$ python -q
>>> import numpy as np
>>> np.set_printoptions(precision=1, suppress=True, linewidth=100)
>>> def rd(a):
...     return np.round(a, 1) + 0
... 
>>> J = np.load("m.npy")
>>> print(J)
[[ 2  0  0]
 [ 1  2  2]
 [-1 -6 -6]]
>>> # column 2 repeats column 1
>>> print(rd(np.linalg.norm(J, 2) / np.linalg.norm(J)))
1.0
>>> print(np.linalg.matrix_rank(J, rtol=0.1))
2
>>> Uu, sig, Vt = np.linalg.svd(J)
>>> print(rd(sig))
[9.  2.1 0. ]
>>> out = Uu[:, :2] @ np.diag(sig[:2]) @ Vt[:2]
>>> print(rd(np.abs(J - out).max()))
0.0
>>> print(np.linalg.matrix_rank(out))
2
>>> print(rd(out))
[[ 2.  0.  0.]
 [ 1.  2.  2.]
 [-1. -6. -6.]]
>>> print(np.linalg.matrix_rank(J, rtol=0.05))
2
>>> print(rd(J @ np.linalg.pinv(J) @ J))
[[ 2.  0.  0.]
 [ 1.  2.  2.]
 [-1. -6. -6.]]
>>> print(np.allclose(J[:-1].T @ np.linalg.lstsq(J[:-1].T, J[-1])[0], J[-1]))
True
>>> print(np.unique(J.round(6), axis=0).shape)
(3, 3)
>>> print(np.linalg.lstsq(J[:-1].T, J[-1])[2])
2
>>> W0 = np.loadtxt("block2.csv", delimiter=",")
>>> print(W0)
[[ 0.  0. -1.  1.]
 [ 0.  0.  0.  0.]
 [ 0.  0.  0.  0.]
 [ 1.  1.  0.  0.]
 [ 1.  2. -2. -2.]
 [ 0. -1.  2.  2.]
 [ 1.  2. -2. -2.]
 [ 0.  0.  0.  0.]
 [ 0. -1.  2.  2.]
 [ 0.  2. -2.  1.]
 [ 1.  2. -3. -1.]
 [ 0.  0.  0.  0.]
 [ 0.  0.  0.  0.]
 [ 0.  0.  0.  0.]
 [ 0.  0. -1.  1.]
 [-1.  1. -3.  2.]
 [-1.  1. -2.  1.]
 [ 0.  0.  0.  0.]
 [ 0.  0. -1.  1.]
 [ 0.  0.  0.  0.]
 [ 1.  2. -2. -2.]
 [ 0.  0.  0.  0.]
 [ 0. -1.  1.  3.]
 [ 0.  3. -4. -1.]
 [ 1.  2. -2. -2.]
 [-1.  1. -2.  1.]
 [ 0.  0.  0.  0.]
 [ 0.  0.  0.  0.]
 [ 0.  0.  0.  0.]]
>>> # rows 1 and 2 are equal
>>> Ac = W0 - W0.mean(axis=0)
>>> V = np.linalg.svd(Ac)[2][:2]
>>> out = Ac - Ac @ V.T @ V
>>> print(rd(np.cov(Ac @ V.T, rowvar=False)))
[[3.7 0. ]
 [0.  1.1]]
>>> print(rd(np.linalg.norm(out) / np.linalg.norm(Ac)))
0.2
>>> print(rd(np.diag(V.T @ V)))
[0.2 0.3 0.8 0.8]
>>> X = np.load("w.npy")
>>> print(X)
[[0 1 0 1]
 [1 0 1 1]
 [0 1 0 1]
 [1 1 1 0]]
>>> # columns 0 and 2 are equal
>>> w, V = np.linalg.eigh(X)
>>> print(rd(V.T @ V))
[[1. 0. 0. 0.]
 [0. 1. 0. 0.]
 [0. 0. 1. 0.]
 [0. 0. 0. 1.]]
>>> print(rd(V @ np.diag(w) @ V.T))
[[0. 1. 0. 1.]
 [1. 0. 1. 1.]
 [0. 1. 0. 1.]
 [1. 1. 1. 0.]]
>>> print(X @ X)
[[2 1 2 1]
 [1 3 1 2]
 [2 1 2 1]
 [1 2 1 3]]
>>> L = np.diag(X.sum(axis=1)) - X
>>> print(rd(np.linalg.eigvalsh(L)))
[0. 2. 4. 4.]
>>> print(np.linalg.matrix_rank(L))
3
>>> print(L @ np.ones(4))
[0. 0. 0. 0.]
>>> print((np.linalg.eigvalsh(L) < 1e-8).sum())
1
>>> print(round(np.linalg.det(L[1:, 1:])))
8
>>> hat = np.triu(np.array([[-4, 1, -5, -1], [-2, -2, 2, -1], [-1, 4, 3, 3], [-5, 0, -5, 3]]), 1) + np.eye(4)
>>> out = hat @ X @ np.linalg.inv(hat)
>>> print(out)
[[  0.  -5.  10. -38.]
 [  0.   1.  -2.  10.]
 [  3.   1.  16. -43.]
 [  1.   0.   6. -17.]]
>>> print(np.trace(out), np.trace(X))
0.0 0
>>> print(np.linalg.matrix_rank(out))
3
>>> print(rd(np.linalg.det(out)))
0.0
>>> Uu, sig, Vt = np.linalg.svd(X)
>>> print(rd(sig))
[2.6 1.6 1.  0. ]
>>> out = Uu[:, :3] @ np.diag(sig[:3]) @ Vt[:3]
>>> print(rd(np.linalg.norm(X - out, 2)), rd(sig[3]))
0.0 0.0
>>> print(rd(np.abs(X - out).max()))
0.0
>>> print(np.linalg.matrix_rank(out))
3
>>> print(np.linalg.matrix_rank(X, rtol=0.05))
3
>>> print(rd(np.linalg.norm(X - out) / np.linalg.norm(X)))
0.0
>>> print(np.all(np.linalg.eigvalsh(X) > 0))
False
>>> print([round(float(np.linalg.det(X[:i, :i])), 2) + 0 for i in range(1, 5)])
[0.0, -1.0, 0.0, 0.0]
>>> feats = np.array([[-0.4, 1.2, 1.6],
...     [0.9, 0.8, 2.4],
...     [0.4, 0.5, -0.8],
...     [-0.4, -0.6, 0.3],
...     [1.3, -1.4, 1.0],
...     [-0.3, -0.7, -0.8],
...     [-0.5, 0.1, -0.6],
...     [1.3, -1.0, 2.5],
...     [0.2, 1.4, -0.3],
...     [0.5, -0.9, -1.5],
...     [1.6, 0.3, 0.8],
...     [0.5, 0.0, -1.0],
...     [-1.3, -2.1, 2.0],
...     [2.0, -0.6, 0.3],
...     [-1.0, 0.8, 0.3],
...     [-1.1, -0.5, -0.1],
...     [1.6, 0.9, -0.5],
...     [-1.6, 1.4, -1.4],
...     [-1.3, -1.0, 0.3],
...     [-0.4, -0.2, -0.2],
...     [0.4, 0.2, 0.5],
...     [-1.6, 1.5, 1.2],
...     [-1.4, 1.1, 1.0],
...     [-1.3, -0.3, -0.2],
...     [-0.3, 0.7, 0.7]])
>>> rng = np.random.default_rng(24166)
>>> feats[:, 1] = -1 * feats[:, 0] + 0.3 * rng.normal(size=25)
>>> print(rd(feats))
[[-0.4  0.7  1.6]
 [ 0.9 -0.9  2.4]
 [ 0.4 -0.2 -0.8]
 [-0.4  0.6  0.3]
 [ 1.3 -1.4  1. ]
 [-0.3  0.6 -0.8]
 [-0.5  0.1 -0.6]
 [ 1.3 -1.2  2.5]
 [ 0.2 -0.1 -0.3]
 [ 0.5 -0.1 -1.5]
 [ 1.6 -2.2  0.8]
 [ 0.5 -0.5 -1. ]
 [-1.3  1.5  2. ]
 [ 2.  -2.   0.3]
 [-1.   1.5  0.3]
 [-1.1  0.8 -0.1]
 [ 1.6 -1.8 -0.5]
 [-1.6  1.4 -1.4]
 [-1.3  1.4  0.3]
 [-0.4  0.6 -0.2]
 [ 0.4 -0.7  0.5]
 [-1.6  1.6  1.2]
 [-1.4  1.4  1. ]
 [-1.3  1.3 -0.2]
 [-0.3  1.   0.7]]
>>> Ac = (feats - feats.mean(axis=0)) / feats.std(axis=0)
>>> print(rd(Ac.std(axis=0)))
[1. 1. 1.]
>>> c = np.linalg.lstsq(np.delete(Ac, 1, axis=1), Ac[:, 1])[0]
>>> print(np.abs(c).argmax())
0
>>> print(rd(1 - np.var(Ac[:, 1] - np.delete(Ac, 1, axis=1) @ c)))
0.9
>>> print(rd(c))
[-1.  0.]
>>> W2 = feats[[20, 17]].astype(float)
>>> for _ in range(6):
...     labels = np.linalg.norm(feats[:, None] - W2, axis=-1).argmin(axis=1)
...     W2 = np.array([feats[labels == j].mean(axis=0) for j in range(2)])
... 
>>> print(labels)
[1 0 0 1 0 1 1 0 0 0 0 0 1 0 1 1 0 1 1 1 0 1 1 1 1]
>>> print(np.abs(W2[1] - W2[0]).argmax())
1
>>> print(np.bincount(labels))
[11 14]
>>> print(rd(W2))
[[ 1.  -1.   0.3]
 [-0.9  1.   0.3]]
>>> out = np.array([[-3, 0], [-1, -3], [-2, 2]])
>>> print(rd(np.einsum("ij->j", feats)))
[-2.2  3.4  7.5]
>>> print(np.linalg.matrix_rank(feats @ out))
2
>>> print(np.linalg.matrix_rank(np.vstack([feats, out.T])))
3
>>> print(rd(np.einsum("ij,ij->i", feats, feats)))
[3.2 7.4 0.8 0.6 4.7 1.1 0.6 9.3 0.1 2.5 7.9 1.5 7.9 8.  3.2 1.9 6.2 6.5 3.8 0.6 0.9 6.5 4.8 3.5
 1.6]
>>> ang = np.radians(15)
>>> R = np.eye(3)
>>> R[2, 2] = R[1, 1] = np.cos(ang)
>>> R[2, 1], R[1, 2] = -np.sin(ang), np.sin(ang)
>>> print(rd(R))
[[ 1.   0.   0. ]
 [ 0.   1.   0.3]
 [ 0.  -0.3  1. ]]
>>> out = feats @ R.T
>>> print(rd(np.linalg.svd(feats, compute_uv=False)), rd(np.linalg.svd(out, compute_uv=False)))
[8.  5.6 0.9] [8.  5.6 0.9]
>>> print(rd(out))
[[-0.4  1.1  1.4]
 [ 0.9 -0.3  2.6]
 [ 0.4 -0.4 -0.7]
 [-0.4  0.7  0.1]
 [ 1.3 -1.1  1.3]
 [-0.3  0.4 -0.9]
 [-0.5 -0.1 -0.6]
 [ 1.3 -0.5  2.7]
 [ 0.2 -0.2 -0.3]
 [ 0.5 -0.5 -1.4]
 [ 1.6 -1.9  1.3]
 [ 0.5 -0.7 -0.8]
 [-1.3  1.9  1.6]
 [ 2.  -1.8  0.8]
 [-1.   1.5 -0.1]
 [-1.1  0.8 -0.3]
 [ 1.6 -1.9  0. ]
 [-1.6  1.  -1.7]
 [-1.3  1.5 -0.1]
 [-0.4  0.6 -0.4]
 [ 0.4 -0.5  0.7]
 [-1.6  1.8  0.8]
 [-1.4  1.6  0.6]
 [-1.3  1.2 -0.5]
 [-0.3  1.1  0.4]]
>>> print(np.allclose(feats @ feats.T, out @ out.T))
True
>>> print(rd(np.linalg.det(R)), rd(np.trace(R)))
1.0 2.9
>>> x0 = np.array([0, 2, 1])
>>> rhs = feats @ x0
>>> print(rd(np.linalg.pinv(feats) @ feats))
[[1. 0. 0.]
 [0. 1. 0.]
 [0. 0. 1.]]
>>> try:
...     np.linalg.solve(feats, rhs)
... except np.linalg.LinAlgError as e:
...     print(e)
... 
Last 2 dimensions of the array must be square
>>> rhs = rhs + 0.3 * rng.normal(size=25)
>>> print(rd(rhs))
[ 2.8  0.9 -1.1  1.9 -1.8  0.6 -0.3 -0.1 -0.7 -1.8 -3.7 -1.9  5.4 -3.9  3.2  1.6 -4.1  1.2  3.
  1.3 -1.2  4.4  3.6  2.8  2.6]
>>> c, *_ = np.linalg.lstsq(feats, rhs)
>>> print(rd(np.linalg.norm(rhs - feats @ c)))
1.0
>>> print(rd(c))
[0.1 2.1 1. ]
>>> data = np.load("mat.npy")
>>> print(data)
[[ 1  1  2]
 [ 2  2  4]
 [-2 -2 -4]
 [ 0  0  0]
 [ 1  1  2]]
>>> # rows and columns are dependent
>>> out = data + rng.integers(-2, 3, (5, 1)) @ rng.integers(-2, 3, (1, 3))
>>> print(out)
[[-1  3  0]
 [ 1  3  3]
 [ 0 -4 -2]
 [ 1 -1  1]
 [ 1  1  2]]
>>> print(np.linalg.matrix_rank(out - data, tol=1e-8))
1
>>> print(np.abs(out - data).sum(axis=1))
[6 3 6 3 0]
>>> print(rd(np.linalg.svd(out - data, compute_uv=False)))
[5.5 0.  0. ]
>>> r = np.linalg.matrix_rank(data)
>>> print(r)
1
>>> null = np.linalg.svd(data)[2][r:].T
>>> print(null.shape)
(3, 2)
>>> print(np.linalg.matrix_rank(data.T @ data), np.linalg.matrix_rank(data @ data.T))
1 1
>>> print(np.allclose(data @ null, 0))
True
